>>> import numpy as np
>>> from numpy import linalg as LA
>>> np.set_printoptions(suppress=True, linewidth=100)
>>> K = np.array([[-3, -3, 0, 0], [1, 2, 0, 0], [0, 0, -3, -3], [0, 0, 1, 2]])
>>> Uu, sigma = LA.svd(K)
Traceback (most recent call last):
  File "<python-input-4>", line 1, in <module>
    Uu, sigma = LA.svd(K)
    ^^^^^^^^^
ValueError: too many values to unpack (expected 2)
>>> Uu, sigma, vt = LA.svd(K, full_matrices=False)
>>> Uu.shape, sigma.shape, vt.shape
((4, 4), (4,), (4, 4))
>>> round(np.sqrt((sigma ** 2).sum()), 2), round(float(LA.norm(K)), 2)
(np.float64(6.78), 6.78)
>>> sigma.round(2)
array([4.75, 4.75, 0.63, 0.63])
>>> np.round(Uu.T @ K @ vt.T, 2) + 0
array([[4.75, 0.  , 0.  , 0.  ],
       [0.  , 4.75, 0.  , 0.  ],
       [0.  , 0.  , 0.63, 0.  ],
       [0.  , 0.  , 0.  , 0.63]])
>>> A2 = K / np.sqrt((K ** 2).mean(axis=1, keepdims=True))
>>> print(np.round(LA.norm(A2, axis=1), 2))
[2. 2. 2. 2.]
>>> print(LA.matrix_rank(K - K.mean(axis=1, keepdims=True)))
3
>>> K - K.mean(axis=1, keepdims=True)
array([[-1.5 , -1.5 ,  1.5 ,  1.5 ],
       [ 0.25,  1.25, -0.75, -0.75],
       [ 1.5 ,  1.5 , -1.5 , -1.5 ],
       [-0.75, -0.75,  0.25,  1.25]])
>>> np.round(np.poly(K), 2)
array([ 1.,  2., -5., -6.,  9.])
>>> np.round(LA.det(K.T), 2)
np.float64(9.0)
>>> round(LA.eigvals(K).sum().real, 2)
np.float64(-2.0)
>>> np.einsum("ii->", K)
np.int64(-2)
>>> round(float(LA.det(K[::-1])), 2)
9.0
>>> print(np.kron(np.eye(2, dtype=int), K))
[[-3 -3  0  0  0  0  0  0]
 [ 1  2  0  0  0  0  0  0]
 [ 0  0 -3 -3  0  0  0  0]
 [ 0  0  1  2  0  0  0  0]
 [ 0  0  0  0 -3 -3  0  0]
 [ 0  0  0  0  1  2  0  0]
 [ 0  0  0  0  0  0 -3 -3]
 [ 0  0  0  0  0  0  1  2]]
>>> vec = np.array([1, 2, 2, -2])
>>> h1 = np.maximum(K @ vec, 0)
>>> np.maximum(K @ vec, 0) - np.maximum(-K @ vec, 0)
array([-9,  5,  0, -2])
>>> np.round(np.tanh(K @ vec), 2)
array([-1.  ,  1.  ,  0.  , -0.96])
>>> K.T @ h1
array([ 5, 10,  0,  0])
>>> rng = np.random.default_rng(890498)
>>> A2 = K + rng.integers(-2, 3, (4, 2)) @ rng.integers(-2, 3, (2, 4))
>>> A2
array([[-3, -6, -2,  6],
       [ 5, -3, -2,  2],
       [ 2, -4, -5,  1],
       [-4,  5,  3,  0]])
>>> np.abs(A2 - K).sum(axis=1)
array([11, 13, 12, 13])
>>> A2 - K
array([[ 0, -3, -2,  6],
       [ 4, -5, -2,  2],
       [ 2, -4, -2,  4],
       [-4,  5,  2, -2]])
>>> q, _ = LA.qr(np.array([[-1.8, -0.1, -0.5, -2.3, 0.5],
...     [0.1, 0.3, -1.3, 0.0, -0.5],
...     [0.4, 0.5, 0.1, 0.1, 0.0],
...     [-0.2, -1.6, -0.9, -1.3, -0.8],
...     [-3.0, 0.0, -0.2, -0.5, -1.5]]))
>>> E = q[:, :5]
>>> print(E.round(2) + 0)
[[-0.51  0.    0.18 -0.82 -0.16]
 [ 0.03 -0.17  0.96  0.21 -0.09]
 [ 0.11 -0.28  0.09 -0.23  0.92]
 [-0.06  0.94  0.19  0.02  0.28]
 [-0.85 -0.1  -0.08  0.47  0.2 ]]
>>> u = np.array([1, -3, -1, 3, -2])
>>> A2 = E + np.outer(u, np.eye(5)[2])
>>> LA.matrix_rank(A2 - E)
np.int64(1)
>>> A2.round(2) + 0
array([[-0.51,  0.  ,  1.18, -0.82, -0.16],
       [ 0.03, -0.17, -2.04,  0.21, -0.09],
       [ 0.11, -0.28, -0.91, -0.23,  0.92],
       [-0.06,  0.94,  3.19,  0.02,  0.28],
       [-0.85, -0.1 , -2.08,  0.47,  0.2 ]])
>>> round(LA.det(A2) / LA.det(E), 2), np.round(1 + LA.solve(E, u)[2], 2)
(np.float64(-1.03), np.float64(-1.03))
>>> proj = np.triu(np.array([[-2, -2, 2, -1, -2],
...     [0, 1, 0, 0, 1],
...     [2, -1, 2, -1, 0],
...     [1, 2, 1, 0, 0],
...     [1, 2, -2, -2, -1]]), 1) + np.eye(5)
>>> A2 = proj @ E @ LA.inv(proj)
>>> print(LA.matrix_rank(A2))
5
>>> np.round(np.poly(A2), 2)
array([ 1.  ,  0.38, -0.26,  0.26, -0.38, -1.  ])
>>> round(float(np.trace(A2)), 2), round(float(np.trace(E)), 2)
(-0.38, -0.38)
>>> np.round(LA.norm(E, axis=0), 2)
array([1., 1., 1., 1., 1.])
>>> print(np.round(E @ E.T, 2) + 0)
[[1. 0. 0. 0. 0.]
 [0. 1. 0. 0. 0.]
 [0. 0. 1. 0. 0.]
 [0. 0. 0. 1. 0.]
 [0. 0. 0. 0. 1.]]
>>> w, vecs = LA.eig(K)
>>> np.round(np.sort(LA.eigvals(K.T)), 2)
array([-2.3, -2.3,  1.3,  1.3])
>>> np.round(np.sort(LA.eigvals(LA.inv(K))), 2)
array([-0.43, -0.43,  0.77,  0.77])
>>> round(np.prod(w), 2)
np.float64(9.0)
>>> w.round(2)
array([-2.3,  1.3, -2.3,  1.3])
>>> np.round(np.sort(LA.eigvals(K @ K)), 2)
array([1.7, 1.7, 5.3, 5.3])
>>> M = np.loadtxt("dump.csv", delimiter=",")
>>> M
array([[ 1.5 , -1.77,  2.  , -2.58],
       [ 0.22, -0.94,  3.66,  0.55],
       [ 4.56, -1.97, -6.56, -0.22],
       [ 2.42, -1.38,  3.63, -0.72],
       [ 2.88, -0.34, -6.1 , -1.03],
       [ 0.19,  3.09,  0.  ,  5.54],
       [ 1.97, -0.3 , -6.36, -0.87],
       [-0.8 , -2.57,  0.14, -3.01],
       [ 2.09, -1.89,  2.  ,  0.69],
       [ 3.29, -0.11, -7.12, -1.24],
       [ 2.56,  4.95, -0.61,  6.5 ],
       [ 1.64, -1.95, -6.85, -2.  ],
       [ 2.64,  3.75, -1.23,  6.68],
       [ 3.39, -0.48, -6.42,  0.28],
       [ 3.26, -2.1 , -6.64, -0.08],
       [ 1.84,  4.66, -0.56,  4.7 ],
       [ 3.46, -1.09, -5.26, -1.17],
       [ 1.76, -2.85, -0.42, -0.8 ],
       [-0.39,  4.91,  0.59,  5.94]])
>>> vec = np.array([1, -1, -3, -1])
>>> target = M @ vec
>>> np.round(LA.lstsq(M, target)[0], 2)
array([ 1., -1., -3., -1.])
>>> np.round(LA.solve(M.T @ M, M.T @ target), 2)
array([ 1., -1., -3., -1.])
>>> target = target + 0.1 * rng.normal(size=19)
>>> target.round(2)
array([ -0.24, -10.47,  26.5 ,  -6.48,  22.52,  -8.31,  22.19,   4.34,  -2.54,  26.05,  -7.  ,
        26.09,  -4.19,  22.78,  25.36,  -5.87,  21.48,   6.7 , -13.05])
>>> beta, *_ = LA.lstsq(M, target)
>>> beta.round()
array([ 1., -1., -3., -1.])
>>> beta.round(2)
array([ 0.98, -1.02, -3.01, -0.98])
>>> [round(float(LA.norm(LA.solve(M.T @ M + lam * np.eye(4), M.T @ target))), 2) for lam in (0, 1, 10, 100)]
[3.47, 3.46, 3.38, 2.81]
>>> q, _ = LA.qr(np.array([[2.0], [0.8]]))
>>> feats = q @ q.T
>>> feats.round(2)
array([[0.86, 0.34],
       [0.34, 0.14]])
>>> print(round(float(LA.eigvals(feats).sum().real), 2))
1.0
>>> print(np.round(LA.det(2 * feats), 2), round(float(LA.det(feats)), 2))
-0.0 -0.0
>>> np.einsum("ij,ji->", feats, feats)
np.float64(1.0)
>>> np.round(LA.det(feats[::-1]), 2)
np.float64(0.0)
>>> np.round(LA.det(feats.T), 2)
np.float64(-0.0)
>>> round(LA.norm(feats, 2) / LA.norm(feats), 2)
np.float64(1.0)
>>> [round(float(x), 2) for x in LA.svd(feats, compute_uv=False)[:3]]
[1.0, 0.0]
>>> LA.cond(feats) > 100
np.True_
>>> feats.inv()
Traceback (most recent call last):
  File "<python-input-74>", line 1, in <module>
    feats.inv()
    ^^^^^^^^^
AttributeError: 'numpy.ndarray' object has no attribute 'inv'
>>> np.allclose(feats @ feats.T, feats.T @ feats)
True
>>> np.allclose(feats, feats.T)
True
>>> np.trace(feats)
np.float64(1.0)
>>> LA.determinant(feats)
Traceback (most recent call last):
  File "<python-input-78>", line 1, in <module>
    LA.determinant(feats)
    ^^^^^^^^^^^^^^
AttributeError: module 'numpy.linalg' has no attribute 'determinant'
>>> X = np.array([[18.0, -12.0, 12.0], [24.0, -18.0, 16.0], [0.0, 0.0, -2.0]])
>>> t3 = np.stack([X, -2 * X, X[::-1]])
>>> t3.sum(axis=0)
array([[-18.,  12., -14.],
       [  0.,   0.,   0.],
       [ 18., -12.,  14.]])
>>> print(np.einsum("bij,cij->bc", t3, t3))
[[ 1772. -3544.  1108.]
 [-3544.  7088. -2216.]
 [ 1108. -2216.  1772.]]
>>> LA.matrix_rank(t3)
array([3, 3, 3])
>>> np.round(LA.det(t3), 2)
array([  72., -576.,  -72.])
>>> (t3 @ X.T).shape
(3, 3, 3)
>>> Uu, sigma, vt = LA.svd(X, full_matrices=False)
>>> print((sigma > 1e-8).sum())
3
>>> np.round(np.cumsum(sigma ** 2) / np.sum(sigma ** 2), 2)
array([1., 1., 1.])
>>> np.round(vt @ vt.T, 2) + 0
array([[1., 0., 0.],
       [0., 1., 0.],
       [0., 0., 1.]])
>>> np.round(Uu.T @ X @ vt.T, 2) + 0
array([[42.05,  0.  ,  0.  ],
       [ 0.  ,  1.8 ,  0.  ],
       [ 0.  ,  0.  ,  0.95]])
>>> A2 = LA.inv(X)
>>> np.round(LA.det(X) * A2, 2)
array([[ 36., -24.,  24.],
       [ 48., -36.,   0.],
       [ -0.,  -0., -36.]])
>>> print((np.abs(A2) > 1e-9).astype(int))
[[1 1 1]
 [1 1 0]
 [0 0 1]]
>>> np.round(LA.inv(A2), 2)
array([[ 18., -12.,  12.],
       [ 24., -18.,  16.],
       [ -0.,  -0.,  -2.]])
>>> def softmax(z):
...     e = np.exp(z - z.max(axis=-1, keepdims=True))
...     return e / e.sum(axis=-1, keepdims=True)
... 
>>> np.round(softmax(10 * K[1]), 2) + 0
array([0., 1., 0., 0.])
>>> scores = K @ K.T / np.sqrt(4)
>>> softmax(scores).round(6).argmax(axis=1)
array([0, 1, 2, 3])
